>>> import numpy as np
>>> import numpy.linalg as la
>>> np.set_printoptions(suppress=True, linewidth=160)
>>> X = np.loadtxt("arr.csv", delimiter=",")
>>> print(X)
[[ 6.821  5.784  3.882  3.179  5.08   4.832]
 [ 6.745  6.089  3.992  2.627  4.973  5.837]
 [ 6.982  5.67   4.379  3.403  4.875  5.452]
 [ 6.581  6.138  3.772  3.255  5.302  5.08 ]
 [ 6.732  5.765  3.558  2.672  5.273  4.856]
 [ 6.973  6.356  4.089  2.582  4.423  4.545]
 [ 6.981  5.983  4.034  3.372  5.229  4.724]
 [ 7.275  6.033  3.599  3.115  4.949  5.36 ]
 [ 6.866  5.604  4.453  2.387  4.734  5.236]
 [ 6.819  0.06   4.23   9.291  0.844  2.335]
 [ 7.034  0.066  4.279  8.858  1.174  1.78 ]
 [ 6.788 -0.455  4.837  8.756  0.711  1.871]
 [ 6.744 -0.651  3.806  8.607  1.293  1.962]
 [ 7.196  0.284  3.97   9.33   1.156  2.482]
 [ 7.315 -0.22   4.195  8.746  1.118  1.763]
 [ 6.545  0.189  4.024  9.206  0.943  1.923]
 [ 6.566 -0.563  3.535  9.063  0.515  2.124]
 [ 7.046  0.131  3.758  9.166  1.346  1.882]
 [ 4.899  2.983 -0.065  0.909  8.961  3.929]
 [ 5.437  2.82  -0.297  1.024  9.335  4.735]
 [ 4.449  3.097 -0.03   0.988  9.468  3.679]
 [ 5.224  3.649  0.393  1.163  8.685  4.004]
 [ 5.06   3.201  0.239  0.806  9.054  4.146]
 [ 5.014  2.827 -0.4    0.881  8.668  3.934]
 [ 5.23   2.808 -0.024  0.924  9.38   4.069]
 [ 4.923  3.055 -0.081  1.205  8.941  4.09 ]
 [ 4.458  2.642 -0.001  1.52   8.69   4.212]]
>>> t3 = np.stack([X, -1 * X, X[::-1]])
>>> print(la.matrix_rank(t3))
[6 6 6]
>>> print((t3 @ X.T).shape)
(3, 27, 27)
>>> print(np.round(la.norm(t3, axis=(1, 2)), 3))
[63.113 63.113 63.113]
>>> data = np.array([[3, -3, -2, -3, 2, -2, 0],
...     [-1, 3, -2, -1, -2, -1, -2],
...     [-3, 0, -2, 2, -1, 1, -2],
...     [0, 1, 1, 2, 0, -1, -1],
...     [0, -2, -2, 1, 2, 1, -3],
...     [1, -1, 2, 0, -1, 3, -3],
...     [0, 1, 0, 3, 1, 0, 3]])
>>> q, vecs = la.qr(data[:, :2])[0], la.qr(data[:, 2:])[0]
>>> sig = la.svd(q.T @ vecs, compute_uv=False)
>>> print(round(float(la.norm(q @ q.T - vecs @ vecs.T, 2)), 3))
1.0
>>> K = np.loadtxt("a.csv", delimiter=",")
>>> print(K.round(3))
[[  0.718   3.453  -4.299   1.647]
 [ -2.394  -8.352  -1.831  -7.927]
 [ -0.11   -8.006   4.677  -5.891]
 [  2.019  -1.679   4.737  -0.392]
 [  2.688   2.461   2.604   2.628]
 [  2.464  -3.213   7.606  -0.957]
 [  1.43    3.165  -1.876   2.043]
 [  1.329  -3.113   4.1    -1.805]
 [  2.28   -3.42    7.261  -1.228]
 [ -0.857  -5.953   0.381  -5.257]
 [  0.763  -3.693   2.983  -2.606]
 [ -2.167  -9.754   0.251  -8.586]
 [  1.259   9.615  -8.839   5.776]
 [  3.473   3.951   3.469   4.149]
 [  0.137  -0.353  -2.237  -1.103]
 [  1.865   7.282  -4.687   4.861]
 [  1.923   4.987  -2.217   3.531]
 [  5.002   9.778   2.229   8.869]
 [  3.112  -3.179   9.516  -0.417]
 [ -0.571  -1.611  -3.102  -2.424]
 [  4.995  14.641  -2.655  11.781]
 [ -0.842 -10.597   5.07   -8.032]
 [ -0.113  -0.021  -3.319  -1.104]
 [  1.595   0.847   0.938   0.784]
 [  3.552   3.063   4.593   3.679]
 [ -0.859  -2.256  -3.32   -3.04 ]
 [  1.566   7.451  -5.753   4.723]
 [ -1.334  -0.375  -6.628  -2.293]]
>>> labels = K[:, 2] > np.median(K[:, 2])
>>> r0 = K[labels].mean(axis=0) - K[~labels].mean(axis=0)
>>> print(round(float((((K - K.mean(axis=0)) @ r0 > 0) == labels).mean()), 3))
0.893
>>> print(np.argsort(-np.abs(r0).round(6), kind="stable"))
[2 1 0 3]
>>> print(r0.round(3))
[ 1.43  -3.616  7.906 -1.026]
>>> Uu, sig, Vh = la.svd(K, full_matrices=False)
>>> print(sig.round(3) + 0)
[42.728 23.833  5.141  0.   ]
>>> print(Uu.shape, sig.shape, Vh.shape)
(28, 4) (4,) (4, 4)
>>> print(np.round(sig / sig[0], 3) + 0)
[1.    0.558 0.12  0.   ]
>>> print(np.round(Uu.T @ K @ Vh.T, 3) + 0)
[[42.728  0.     0.     0.   ]
 [ 0.    23.833  0.     0.   ]
 [ 0.     0.     5.141  0.   ]
 [ 0.     0.     0.     0.   ]]
>>> print(np.allclose(Uu * sig @ Vh, K))
True
>>> print(np.round(np.cumsum(sig ** 2) / np.sum(sig ** 2), 3))
[0.754 0.989 1.    1.   ]
>>> rng = np.random.default_rng(53)
>>> ang = rng.uniform(0, 2 * np.pi, 13)
>>> q, _ = la.qr(np.array([[0.9, -1.2],
...     [1.0, -0.1],
...     [0.6, -0.1],
...     [0.7, -0.2],
...     [-0.2, 0.8],
...     [-0.9, -0.3]]))
>>> feats = 3 * np.c_[np.cos(ang), np.sin(ang)] @ q.T
>>> print(feats.round(3))
[[-1.3   -1.639 -0.977 -1.127  0.205  1.536]
 [-1.654  0.89   0.445  0.335  1.547 -1.663]
 [ 2.424  0.266  0.238  0.442 -1.588  0.528]
 [-2.12  -1.221 -0.769 -0.974  0.962  0.74 ]
 [ 0.067 -1.628 -0.921 -0.96  -0.751  2.003]
 [-0.983  1.313  0.71   0.666  1.259 -1.943]
 [-2.395 -0.14  -0.166 -0.364  1.623 -0.672]
 [-1.323  1.126  0.591  0.514  1.416 -1.834]
 [-1.462 -1.595 -0.958 -1.12   0.338  1.426]
 [-2.127  0.398  0.149 -0.013  1.667 -1.231]
 [ 2.278 -0.154 -0.005  0.175 -1.667  0.988]
 [ 2.326 -0.052  0.054  0.241 -1.657  0.881]
 [ 0.01   1.643  0.933  0.978  0.704 -1.995]]
>>> Y = np.array([[4, 5], [3, 4], [4, 2], [2, 3], [5, 3], [4, 1]])
>>> print(la.matrix_rank(feats @ Y))
2
>>> print(la.matrix_rank(np.vstack([feats, Y.T])))
4
>>> w1 = np.array([[-3, 2, 3, 7, -9, 2],
...     [-8, -2, -5, -2, 5, -2],
...     [5, 7, 5, 0, -1, -5],
...     [4, 7, 4, -7, 7, 0],
...     [-6, -8, 7, 3, 4, 6],
...     [9, -3, -6, -6, -6, -2]])
>>> beta = np.array([2, 0, -3, -2, -3, 0])
>>> hid = np.maximum(feats @ w1 + beta, 0)
>>> print((hid > 0).astype(int))
[[1 0 0 0 0 1]
 [0 0 1 0 1 1]
 [1 1 0 1 0 0]
 [1 0 0 0 1 1]
 [1 0 0 0 0 0]
 [0 1 1 0 1 1]
 [0 0 1 0 1 1]
 [0 0 1 0 1 1]
 [1 0 0 0 0 1]
 [0 0 1 0 1 1]
 [1 1 0 1 0 0]
 [1 1 0 1 0 0]
 [0 1 1 1 1 1]]
>>> print(np.round((hid > 0).mean(axis=0), 3))
[0.538 0.385 0.462 0.308 0.538 0.692]
>>> Z = np.array([[1, 5], [3, 1], [0, 0], [4, 0], [4, 4], [1, 1]])
>>> print(w1 @ Z)
[[ -3 -47]
 [ -4 -24]
 [ 17  23]
 [ 25  55]
 [  4 -16]
 [-50  16]]
>>> D = la.norm(feats[:, None] - feats[None], axis=-1)
>>> print(np.unravel_index(D.round(6).argmax(), D.shape))
(np.int64(4), np.int64(12))
>>> print((D + 1e9 * np.eye(13)).round(6).argmin(axis=1))
[ 8  7 11  8  0  7  9  5  0  1 11 10  5]
>>> print(np.flatnonzero(D[1] < D.mean() / 2))
[1 5 7 9]
>>> print(D[:5, :5].round(3))
[[0.    4.766 5.066 1.456 1.741]
 [4.766 0.    5.631 3.739 5.619]
 [5.066 5.631 0.    5.695 3.915]
 [1.456 3.739 5.695 0.    3.082]
 [1.741 5.619 3.915 3.082 0.   ]]
>>> print(D.mean(axis=1).argmax())
2
>>> print(np.round(la.norm(feats, axis=1), 3))
[3. 3. 3. 3. 3. 3. 3. 3. 3. 3. 3. 3. 3.]
>>> print(la.matrix_rank(D ** 2))
3
>>> print(D.shape)
(13, 13)
>>> cen = feats - feats.mean(axis=0)
>>> vecs = la.svd(cen)[2][:2]
>>> Y = cen - cen @ vecs.T @ vecs
>>> print(np.round(np.cov(cen @ vecs.T, rowvar=False), 3) + 0)
[[5.659 0.   ]
 [0.    3.708]]
>>> print(round(la.norm(Y) / la.norm(cen), 3))
0.0
>>> print(la.norm(Y, axis=1).round(6).argmax())
0
>>> G = np.cov(feats, rowvar=False)
>>> print(np.round(np.polyfit(feats[:, 3], feats[:, 2], 1), 3))
[0.889 0.03 ]
>>> print(np.round(la.eigvalsh(G)[::-1], 3) + 0)
[5.659 3.708 0.    0.    0.    0.   ]
>>> print(np.round(feats.std(axis=0), 3))
[1.699 1.112 0.639 0.706 1.25  1.434]
>>> J = np.load("m.npy")
>>> print(J)
[[ 0.5 -0.8 -1.4]
 [ 1.8 -0.6  0.2]
 [-0.1 -2.   0.6]
 [ 0.8  1.   0.4]
 [ 0.1  0.2  2.4]
 [ 0.6  1.  -1.6]
 [-8.  12.  22. ]
 [-1.   0.   1.6]
 [ 1.4 -0.5  1.1]
 [-0.1 -0.7 -0.3]
 [ 0.   0.5  0.7]
 [-1.2 -0.5 -0.1]
 [ 0.1 -0.4  0.2]
 [ 1.7 -0.3  0.4]
 [ 1.   1.3  1.3]
 [ 0.4  0.5  0.2]
 [-0.7 -0.2 -1.1]
 [-1.6  1.3 -0.7]
 [ 1.2 -0.5  0.4]
 [-0.9  0.8 -1. ]
 [ 0.1  0.6  0.3]
 [ 0.7 -1.5 -0.7]
 [-0.8  0.1  0.3]
 [-0.6 -0.7  0.2]]
>>> Y = J / la.norm(J, axis=1, keepdims=True)
>>> G = Y @ Y.T
>>> print((G - 2 * np.eye(24)).round(6).argmax(axis=1))
[21 13 12 15 10 19 10  6 18 21  6 23  2  1  3  3 19 19  1 17 14  9  7 11]
>>> print(np.round(la.norm(Y, axis=1), 3))
[1. 1. 1. 1. 1. 1. 1. 1. 1. 1. 1. 1. 1. 1. 1. 1. 1. 1. 1. 1. 1. 1. 1. 1.]
>>> A = np.load("data.npy")
>>> print(A)
[[0 0]
 [1 1]
 [2 0]
 [0 1]
 [2 1]
 [2 0]
 [2 1]]
>>> Y = np.c_[A[:, :1] @ np.array([[-3]]), np.array([0, 0, -2, 2, 2, 1, 0])]
>>> print(Y)
[[ 0  0]
 [-3  0]
 [-6 -2]
 [ 0  2]
 [-6  2]
 [-6  1]
 [-6  0]]
>>> print(la.matrix_rank(Y))
2
>>> print(la.matrix_rank(A))
2
>>> print(np.unravel_index(np.abs(A).argmax(), A.shape))
(np.int64(2), np.int64(0))
>>> print(np.round(la.svd(A, compute_uv=False), 3))
[4.324 1.516]
>>> arr = np.load("sample8.npy")
>>> print(arr)
[[ 2 -6]
 [ 0  0]
 [-3  9]
 [ 2 -6]]
>>> x0 = np.array([1, 1])
>>> a = np.maximum(arr @ x0, 0)
>>> print(np.round(np.tanh(arr @ x0), 3))
[-0.999  0.     1.    -0.999]
>>> print(arr * (a > 1e-9)[:, None])
[[ 0  0]
 [ 0  0]
 [-3  9]
 [ 0  0]]
